$ ipython --no-banner

In [1]: import numpy as np

In [2]: np.set_printoptions(precision=3, suppress=True, linewidth=100, legacy="1.25")

In [3]: data = np.load("run1.npy")

In [4]: print(data)
[[-1  0  0  2 -1]
 [-3 -2 -2  0 -3]
 [-3 -2 -2  0 -3]
 [ 2  3  3  5  2]
 [-3 -2 -2  0 -3]
 [ 0  1  1  3  0]
 [-1  0  0  2 -1]
 [ 0  1  1  3  0]]

In [5]: Uu, sv, vt = np.linalg.svd(data)

In [6]: V = vt[:(sv > 1e-8).sum()]

In [7]: rng = np.random.default_rng(63)

In [8]: vec = data[2] + 2 * data[1] + rng.integers(2) * np.eye(5)[0]

In [9]: print(vec)
[-9. -6. -6.  0. -9.]

In [10]: print(np.diag(V.T @ V))
[0.367 0.2   0.2   0.867 0.367]

In [11]: rk = np.linalg.matrix_rank(data)

In [12]: print(rk)
2

In [13]: null = np.linalg.svd(data)[2][rk:].T

In [14]: print([int(np.linalg.matrix_rank(data[:i])) for i in range(1, len(data) + 1)])
[1, 2, 2, 2, 2, 2, 2, 2]

In [15]: print(np.allclose(data @ null, 0))
True

In [16]: print(null @ null.T)
[[ 0.633 -0.2   -0.2    0.133 -0.367]
 [-0.2    0.8   -0.2   -0.2   -0.2  ]
 [-0.2   -0.2    0.8   -0.2   -0.2  ]
 [ 0.133 -0.2   -0.2    0.133  0.133]
 [-0.367 -0.2   -0.2    0.133  0.633]]

In [17]: K = np.loadtxt("test16.csv", delimiter=",")

In [18]: print(K)
[[3. 1. 0. 0. 0. 0. 0. 0. 0. 0.]
 [0. 3. 1. 0. 0. 0. 0. 0. 0. 0.]
 [0. 0. 3. 1. 0. 0. 0. 0. 0. 0.]
 [0. 0. 0. 3. 1. 0. 0. 0. 0. 0.]
 [0. 0. 0. 0. 3. 1. 0. 0. 0. 0.]
 [0. 0. 0. 0. 0. 3. 1. 0. 0. 0.]
 [0. 0. 0. 0. 0. 0. 3. 1. 0. 0.]
 [0. 0. 0. 0. 0. 0. 0. 3. 1. 0.]
 [0. 0. 0. 0. 0. 0. 0. 0. 3. 1.]
 [0. 0. 0. 0. 0. 0. 0. 0. 0. 3.]]

In [19]: O, V = np.linalg.qr(K[:, :5])[0], np.linalg.qr(K[:, 5:])[0]

In [20]: sv = np.linalg.svd(O.T @ V, compute_uv=False)

In [21]: print(round(np.linalg.norm(O @ O.T - V @ V.T, 2), 3))
1.0

In [22]: print(sv.round(3) + 0)
[0.333 0.    0.    0.    0.   ]

In [23]: print(np.degrees(np.arccos(sv.clip(0, 1))))
[70.529 90.    90.    90.    90.   ]

In [24]: out = K + rng.integers(-2, 3, (10, 7)) @ rng.integers(-2, 3, (7, 10))

In [25]: print(out)
[[ -1.   5.  -4.   2.   4.  -2.  -4.  -4.   2.  -6.]
 [  4.   9.   2.   1.  -1.  -2.  -4. -11.   3.   2.]
 [  0.  -1.   5.  -2.  -7.   7.   4.   0.  -5.   6.]
 [  4.  -5.   5.  11.  -7.   7.   6.   1.  -4.   2.]
 [  0.  -5.   9.  -2.   4.  -6.  -9.   0.   0.   9.]
 [  2.  -5.   6.   9.  -8.   9.   7.   2.  -3.   1.]
 [  8.   6.  -1.   3.   2.  -6.   8.  -1.  10.  -5.]
 [-10.  -3.   0. -16.   4.  -2.  -9.  10.  -5.   8.]
 [-10.  -6.   4.  -6.  -2.   3.  -5.   7.  -5.   7.]
 [  2.   8. -10.   0.   7.  -3.   1.  -4.   6.  -7.]]

In [26]: print(np.round(np.linalg.svd(out - K, compute_uv=False), 3) + 0)
[38.591 31.916 18.608 12.222 10.728  3.686  0.889  0.     0.     0.   ]

In [27]: print(np.prod(np.diag(K)), np.round(np.linalg.det(K), 3))
59049.0 59049.0

In [28]: print(K @ K)
[[9. 6. 1. 0. 0. 0. 0. 0. 0. 0.]
 [0. 9. 6. 1. 0. 0. 0. 0. 0. 0.]
 [0. 0. 9. 6. 1. 0. 0. 0. 0. 0.]
 [0. 0. 0. 9. 6. 1. 0. 0. 0. 0.]
 [0. 0. 0. 0. 9. 6. 1. 0. 0. 0.]
 [0. 0. 0. 0. 0. 9. 6. 1. 0. 0.]
 [0. 0. 0. 0. 0. 0. 9. 6. 1. 0.]
 [0. 0. 0. 0. 0. 0. 0. 9. 6. 1.]
 [0. 0. 0. 0. 0. 0. 0. 0. 9. 6.]
 [0. 0. 0. 0. 0. 0. 0. 0. 0. 9.]]

In [29]: print(np.sort(np.linalg.eigvals(K)))
[3. 3. 3. 3. 3. 3. 3. 3. 3. 3.]

In [30]: mat = np.load("case2.npy")

In [31]: print(mat)
[[2 0 1 2 0 0 1 2 2 0 1 1 2 1 1 1]
 [1 1 0 2 1 1 1 0 0 1 1 2 2 2 0 1]
 [0 2 2 2 0 0 0 2 2 1 1 0 1 1 0 2]
 [2 2 0 2 1 0 2 1 2 1 2 1 0 1 2 2]
 [1 2 1 2 2 0 1 2 2 0 1 1 1 1 2 2]
 [0 0 0 1 0 2 2 1 1 2 1 1 2 0 0 0]
 [1 0 1 0 0 2 1 1 2 2 2 1 1 2 2 1]
 [0 2 2 2 0 0 0 2 2 1 1 0 1 1 0 2]
 [1 0 0 2 2 2 0 2 2 1 2 0 2 0 2 0]]

In [32]: print(np.unique(mat.round(6), axis=0).shape)
(8, 16)

In [33]: print(np.abs(np.diag(np.linalg.qr(mat)[1])) > 1e-9)
[ True  True  True  True  True  True  True  True False]

In [34]: print(np.linalg.lstsq(mat[:-1].T, mat[-1])[2])
7

In [35]: rk = np.linalg.matrix_rank(mat)

In [36]: print(rk)
8

In [37]: null = np.linalg.svd(mat)[2][rk:].T

In [38]: print([int(np.linalg.matrix_rank(mat[:i])) for i in range(1, len(mat) + 1)])
[1, 2, 3, 4, 5, 6, 7, 7, 8]

In [39]: print([int(np.linalg.matrix_rank(mat[:, :j + 1])) for j in range(16)])
[1, 2, 3, 4, 5, 6, 7, 8, 8, 8, 8, 8, 8, 8, 8, 8]

In [40]: print([int(np.linalg.matrix_rank(np.delete(mat, i, axis=0))) for i in range(9)])
[7, 7, 8, 7, 7, 7, 7, 8, 7]

In [41]: Uu, sv, vt = np.linalg.svd(mat)

In [42]: V = vt[:(sv > 1e-8).sum()]

In [43]: vec = mat[2] + 3 * mat[4] + rng.integers(2) * np.eye(16)[12]

In [44]: print(vec)
[3. 8. 5. 8. 6. 0. 3. 8. 8. 1. 4. 3. 5. 4. 6. 8.]

In [45]: print(round(np.linalg.norm(vec - V.T @ V @ vec), 3))
0.667

In [46]: print(np.linalg.matrix_rank(np.vstack([mat, vec])))
9

In [47]: print(np.allclose(V.T @ V @ vec, vec))
False

In [48]: Uu, sv, vt = np.linalg.svd(mat)

In [49]: print(sv.round(3) + 0)
[13.734  5.185  3.835  3.587  3.107  2.443  2.125  1.337  0.   ]

In [50]: out = Uu[:, :8] @ np.diag(sv[:8]) @ vt[:8]

In [51]: print(np.linalg.matrix_rank(mat, rtol=0.05))
8

In [52]: print(np.linalg.matrix_rank(out))
8

In [53]: print(round(float(np.abs(mat - out).max()), 3))
0.0

In [54]: print(np.round(np.linalg.norm(mat - out, 2), 3), round(float(sv[8]), 3))
0.0 0.0

In [55]: print(out.round(3) + 0)
[[2. 0. 1. 2. 0. 0. 1. 2. 2. 0. 1. 1. 2. 1. 1. 1.]
 [1. 1. 0. 2. 1. 1. 1. 0. 0. 1. 1. 2. 2. 2. 0. 1.]
 [0. 2. 2. 2. 0. 0. 0. 2. 2. 1. 1. 0. 1. 1. 0. 2.]
 [2. 2. 0. 2. 1. 0. 2. 1. 2. 1. 2. 1. 0. 1. 2. 2.]
 [1. 2. 1. 2. 2. 0. 1. 2. 2. 0. 1. 1. 1. 1. 2. 2.]
 [0. 0. 0. 1. 0. 2. 2. 1. 1. 2. 1. 1. 2. 0. 0. 0.]
 [1. 0. 1. 0. 0. 2. 1. 1. 2. 2. 2. 1. 1. 2. 2. 1.]
 [0. 2. 2. 2. 0. 0. 0. 2. 2. 1. 1. 0. 1. 1. 0. 2.]
 [1. 0. 0. 2. 2. 2. 0. 2. 2. 1. 2. 0. 2. 0. 2. 0.]]

In [56]: print(np.round(np.linalg.norm(mat - out) / np.linalg.norm(mat), 3))
0.0

In [57]: print(mat.reshape(2, -1))
[[2 0 1 2 0 0 1 2 2 0 1 1 2 1 1 1 1 1 0 2 1 1 1 0 0 1 1 2 2 2 0 1 0 2 2 2 0 0 0 2 2 1 1 0 1 1 0 2
  2 2 0 2 1 0 2 1 2 1 2 1 0 1 2 2 1 2 1 2 2 0 1 2]
 [2 0 1 1 1 1 2 2 0 0 0 1 0 2 2 1 1 2 1 1 2 0 0 0 1 0 1 0 0 2 1 1 2 2 2 1 1 2 2 1 0 2 2 2 0 0 0 2
  2 1 1 0 1 1 0 2 1 0 0 2 2 2 0 2 2 1 2 0 2 0 2 0]]

In [58]: t3 = mat.reshape(9, 2, -1)

In [59]: print(t3.sum(axis=1))
[[4 0 2 3 2 1 2 3]
 [1 2 1 4 3 3 1 1]
 [2 3 3 2 1 1 0 4]
 [4 3 2 3 1 1 4 3]
 [3 2 2 3 3 1 3 4]
 [1 2 1 2 2 2 2 1]
 [3 2 3 1 1 4 3 2]
 [2 3 3 2 1 1 0 4]
 [3 1 2 2 4 2 2 2]]

In [60]: print(np.einsum("ihd,ihd->ih", t3, t3))
[[14 13]
 [ 9 15]
 [16 12]
 [18 19]
 [19 16]
 [10 11]
 [ 8 23]
 [16 12]
 [17 17]]

In [61]: print(np.swapaxes(t3, 1, 2)[2])
[[0 2]
 [2 1]
 [2 1]
 [2 0]
 [0 1]
 [0 1]
 [0 0]
 [2 2]]

In [62]: print(t3.shape)
(9, 2, 8)

In [63]: print(t3[:, 0])
[[2 0 1 2 0 0 1 2]
 [1 1 0 2 1 1 1 0]
 [0 2 2 2 0 0 0 2]
 [2 2 0 2 1 0 2 1]
 [1 2 1 2 2 0 1 2]
 [0 0 0 1 0 2 2 1]
 [1 0 1 0 0 2 1 1]
 [0 2 2 2 0 0 0 2]
 [1 0 0 2 2 2 0 2]]

In [64]: M = np.load("layer0.npy")

In [65]: print(M)
[[ 4  4  4  4  4  4  4  4]
 [ 4  8  8  8  8  8  8  8]
 [ 4  8 12 12 12 12 12 12]
 [ 4  8 12 16 16 16 16 16]
 [ 4  8 12 16 20 20 20 20]
 [ 4  8 12 16 20 24 24 24]
 [ 4  8 12 16 20 24 28 28]
 [ 4  8 12 16 20 24 28 32]]

In [66]: w, V = np.linalg.eigh(M)

In [67]: vec = np.array([1, 0, 2, 3, 2, 0, 1, 0])

In [68]: print(V * np.abs(w) @ V.T)
[[ 4.  4.  4.  4.  4.  4.  4.  4.]
 [ 4.  8.  8.  8.  8.  8.  8.  8.]
 [ 4.  8. 12. 12. 12. 12. 12. 12.]
 [ 4.  8. 12. 16. 16. 16. 16. 16.]
 [ 4.  8. 12. 16. 20. 20. 20. 20.]
 [ 4.  8. 12. 16. 20. 24. 24. 24.]
 [ 4.  8. 12. 16. 20. 24. 28. 28.]
 [ 4.  8. 12. 16. 20. 24. 28. 32.]]

In [69]: print(V * np.maximum(w, 0) @ V.T)
[[ 4.  4.  4.  4.  4.  4.  4.  4.]
 [ 4.  8.  8.  8.  8.  8.  8.  8.]
 [ 4.  8. 12. 12. 12. 12. 12. 12.]
 [ 4.  8. 12. 16. 16. 16. 16. 16.]
 [ 4.  8. 12. 16. 20. 20. 20. 20.]
 [ 4.  8. 12. 16. 20. 24. 24. 24.]
 [ 4.  8. 12. 16. 20. 24. 28. 28.]
 [ 4.  8. 12. 16. 20. 24. 28. 32.]]

In [70]: out = M / np.sqrt((M ** 2).mean(axis=1, keepdims=True))

In [71]: print(np.linalg.norm(out, axis=1))
[2.828 2.828 2.828 2.828 2.828 2.828 2.828 2.828]

In [72]: print(np.linalg.matrix_rank(M - M.mean(axis=1, keepdims=True)))
7

In [73]: arr = np.load("a.npy")

In [74]: print(arr)
[[ 1  5  1 -2  2 -5 -3 -4 -1  2]
 [ 3  7  3  0  4 -3 -1 -2  1  4]
 [ 3  7  3  0  4 -3 -1 -2  1  4]
 [ 3  7  3  0  4 -3 -1 -2  1  4]
 [ 1  5  1 -2  2 -5 -3 -4 -1  2]
 [ 3  7  3  0  4 -3 -1 -2  1  4]
 [ 1  5  1 -2  2 -5 -3 -4 -1  2]
 [ 1  5  1 -2  2 -5 -3 -4 -1  2]
 [ 2  6  2 -1  3 -4 -2 -3  0  3]
 [ 3  7  3  0  4 -3 -1 -2  1  4]
 [ 1  5  1 -2  2 -5 -3 -4 -1  2]
 [ 1  5  1 -2  2 -5 -3 -4 -1  2]
 [ 2  6  2 -1  3 -4 -2 -3  0  3]
 [ 1  5  1 -2  2 -5 -3 -4 -1  2]
 [ 1  5  1 -2  2 -5 -3 -4 -1  2]]

In [75]: Uu, sv, vt = np.linalg.svd(data)

In [76]: print(sv.round(3) + 0)
[10.745  6.896  0.     0.     0.   ]

In [77]: out = Uu[:, :2] @ np.diag(sv[:2]) @ vt[:2]

In [78]: print(out.round(3) + 0)
[[-1.  0.  0.  2. -1.]
 [-3. -2. -2.  0. -3.]
 [-3. -2. -2.  0. -3.]
 [ 2.  3.  3.  5.  2.]
 [-3. -2. -2.  0. -3.]
 [ 0.  1.  1.  3.  0.]
 [-1.  0.  0.  2. -1.]
 [ 0.  1.  1.  3.  0.]]

In [79]: print(np.linalg.matrix_rank(out))
2

In [80]: print(np.round(np.abs(data - out).max(), 3))
0.0

In [81]: print(np.round(np.linalg.norm(data - out, 2), 3), round(float(sv[2]), 3))
0.0 0.0

In [82]: print(round(np.linalg.norm(data - out) / np.linalg.norm(data), 3))
0.0

In [83]: X = np.load("mat.npy")

In [84]: print(X)
[[ 0  2  2  3  1 -1 -2  3 -1  1 -2 -3 -1  3 -1  0]
 [ 0  0  0  2  1 -2 -3 -1 -3 -2  1 -2  0  2 -2  2]
 [ 0  0  0 -2 -3  3  0 -1  1 -3  0  1 -2  3 -1 -2]
 [ 0  0  0  0 -3  0  1 -2  1 -2  0 -1 -3  3 -3  3]
 [ 0  0  0  0  0  3 -3 -2 -1  1 -3  3  2  0  2  1]
 [ 0  0  0  0  0  0  0  0 -2  0  2  1  2 -3  2 -1]
 [ 0  0  0  0  0  0  0  2  2 -2 -2 -2  1  3 -3  2]
 [ 0  0  0  0  0  0  0  0  3 -2  3  2  0  1  0  2]
 [ 0  0  0  0  0  0  0  0  0  3 -2  1  2 -3  2  0]
 [ 0  0  0  0  0  0  0  0  0  0 -3 -1  2 -1 -2 -2]
 [ 0  0  0  0  0  0  0  0  0  0  0 -2  0 -1 -3  2]
 [ 0  0  0  0  0  0  0  0  0  0  0  0  0  0  0  0]
 [ 0  0  0  0  0  0  0  0  0  0  0  0  0  1  2 -2]
 [ 0  0  0  0  0  0  0  0  0  0  0  0  0  0  3  1]
 [ 0  0  0  0  0  0  0  0  0  0  0  0  0  0  0  0]
 [ 0  0  0  0  0  0  0  0  0  0  0  0  0  0  0  0]]

In [85]: t3 = X.reshape(16, 2, -1)

In [86]: print(np.einsum("ihd,ihd->ih", t3, t3))
[[32 26]
 [19 30]
 [23 29]
 [14 42]
 [22 29]
 [ 0 27]
 [ 4 39]
 [ 0 31]
 [ 0 31]
 [ 0 23]
 [ 0 18]
 [ 0  0]
 [ 0  9]
 [ 0 10]
 [ 0  0]
 [ 0  0]]

In [87]: print(t3.shape)
(16, 2, 8)

In [88]: out = np.array([[-1, 1, -2],
    ...:     [1, 3, 1],
    ...:     [0, 3, -3],
    ...:     [3, 1, 3],
    ...:     [3, -1, -2],
    ...:     [-3, 1, 0],
    ...:     [1, -2, 0],
    ...:     [-1, -1, 3]])

In [89]: Z = np.array([[-2, 2, 3, 1, 1, -3, 0, 2, -3, -3, 3, 3, -1, -2, 3, 2],
    ...:     [3, -3, -3, -3, 1, 1, -1, -1, -3, 1, 0, 0, 2, 1, 0, 1],
    ...:     [1, 0, 3, -3, 0, -1, 3, -1, 0, 0, 0, 1, 2, -2, 3, 0]])

In [90]: A = out @ Z

In [91]: print(A)
[[  3  -5 -12   2   0   6  -7  -1   0   4  -3  -5  -1   7  -9  -1]
 [  8  -7  -3 -11   4  -1   0  -2 -12   0   3   4   7  -1   6   5]
 [  6  -9 -18   0   3   6 -12   0  -9   3   0  -3   0   9  -9   3]
 [  0   3  15  -9   4 -11   8   2 -12  -8   9  12   5 -11  18   7]
 [-11   9   6  12   2  -8  -5   9  -6 -10   9   7  -9  -3   3   5]
 [  9  -9 -12  -6  -2  10  -1  -7   6  10  -9  -9   5   7  -9  -5]
 [ -8   8   9   7  -1  -5   2   4   3  -5   3   3  -5  -4   3   0]
 [  2   1   9  -7  -2  -1  10  -4   6   2  -3   0   5  -5   6  -3]]

In [92]: print(np.linalg.cond(A) > 100)
True

In [93]: print([round(float(x), 3) for x in np.linalg.svd(A, compute_uv=False)[:3]])
[60.756, 37.155, 31.94]

In [94]: print(round(float(np.linalg.norm(A, 2) / np.linalg.norm(A)), 3))
0.778

In [95]: Uu, sv, vt = np.linalg.svd(A)

In [96]: V = vt[:(sv > 1e-8).sum()]

In [97]: vec = A[7] + 3 * A[2] + rng.integers(2) * np.eye(16)[14]

In [98]: print(vec)
[ 20. -26. -45.  -7.   7.  17. -26.  -4. -21.  11.  -3.  -9.   5.  22. -21.   6.]

In [99]: print(np.linalg.matrix_rank(np.vstack([A, vec])))
3

In [100]: print(np.linalg.lstsq(A[:-1].T, A[-1])[2])
3

In [101]: np.linalg.inv(A)
LinAlgError: Last 2 dimensions of the array must be square


In [102]: rk = np.linalg.matrix_rank(A)

In [103]: print(rk)
3

In [104]: null = np.linalg.svd(A)[2][rk:].T

In [105]: print([int(np.linalg.matrix_rank(A[:i])) for i in range(1, len(A) + 1)])
[1, 2, 3, 3, 3, 3, 3, 3]

In [106]: print([int(np.linalg.matrix_rank(np.delete(A, i, axis=0))) for i in range(8)])
[3, 3, 3, 3, 3, 3, 3, 3]

In [107]: J = np.loadtxt("data.csv", delimiter=",")

In [108]: print(J)
[[ 1.     0.     0.     0.     0.     0.     0.     0.     0.     0.     0.     0.     0.
   0.     0.   ]
 [ 0.     0.809  0.     0.     0.     0.     0.     0.     0.     0.     0.    -0.588  0.
   0.     0.   ]
 [ 0.     0.     1.     0.     0.     0.     0.     0.     0.     0.     0.     0.     0.
   0.     0.   ]
 [ 0.     0.     0.     1.     0.     0.     0.     0.     0.     0.     0.     0.     0.
   0.     0.   ]
 [ 0.     0.     0.     0.     1.     0.     0.     0.     0.     0.     0.     0.     0.
   0.     0.   ]
 [ 0.     0.     0.     0.     0.     1.     0.     0.     0.     0.     0.     0.     0.
   0.     0.   ]
 [ 0.     0.     0.     0.     0.     0.     1.     0.     0.     0.     0.     0.     0.
   0.     0.   ]
 [ 0.     0.     0.     0.     0.     0.     0.     1.     0.     0.     0.     0.     0.
   0.     0.   ]
 [ 0.     0.     0.     0.     0.     0.     0.     0.     1.     0.     0.     0.     0.
   0.     0.   ]
 [ 0.     0.     0.     0.     0.     0.     0.     0.     0.     1.     0.     0.     0.
   0.     0.   ]
 [ 0.     0.     0.     0.     0.     0.     0.     0.     0.     0.     1.     0.     0.
   0.     0.   ]
 [ 0.     0.588  0.     0.     0.     0.     0.     0.     0.     0.     0.     0.809  0.
   0.     0.   ]
 [ 0.     0.     0.     0.     0.     0.     0.     0.     0.     0.     0.     0.     1.
   0.     0.   ]
 [ 0.     0.     0.     0.     0.     0.     0.     0.     0.     0.     0.     0.     0.
   1.     0.   ]
 [ 0.     0.     0.     0.     0.     0.     0.     0.     0.     0.     0.     0.     0.
   0.     1.   ]]

In [109]: O, R = np.linalg.qr(J)

In [110]: print(np.trace(O @ O.T))
15.0

In [111]: print(np.abs(np.diag(R)))
[1. 1. 1. 1. 1. 1. 1. 1. 1. 1. 1. 1. 1. 1. 1.]

In [112]: print(O.shape, R.shape)
(15, 15) (15, 15)

In [113]: print(abs(R[0, 0]), np.round(np.linalg.norm(J[:, 0]), 3))
1.0 1.0

In [114]: print(np.allclose(R.T @ R, J.T @ J))
True
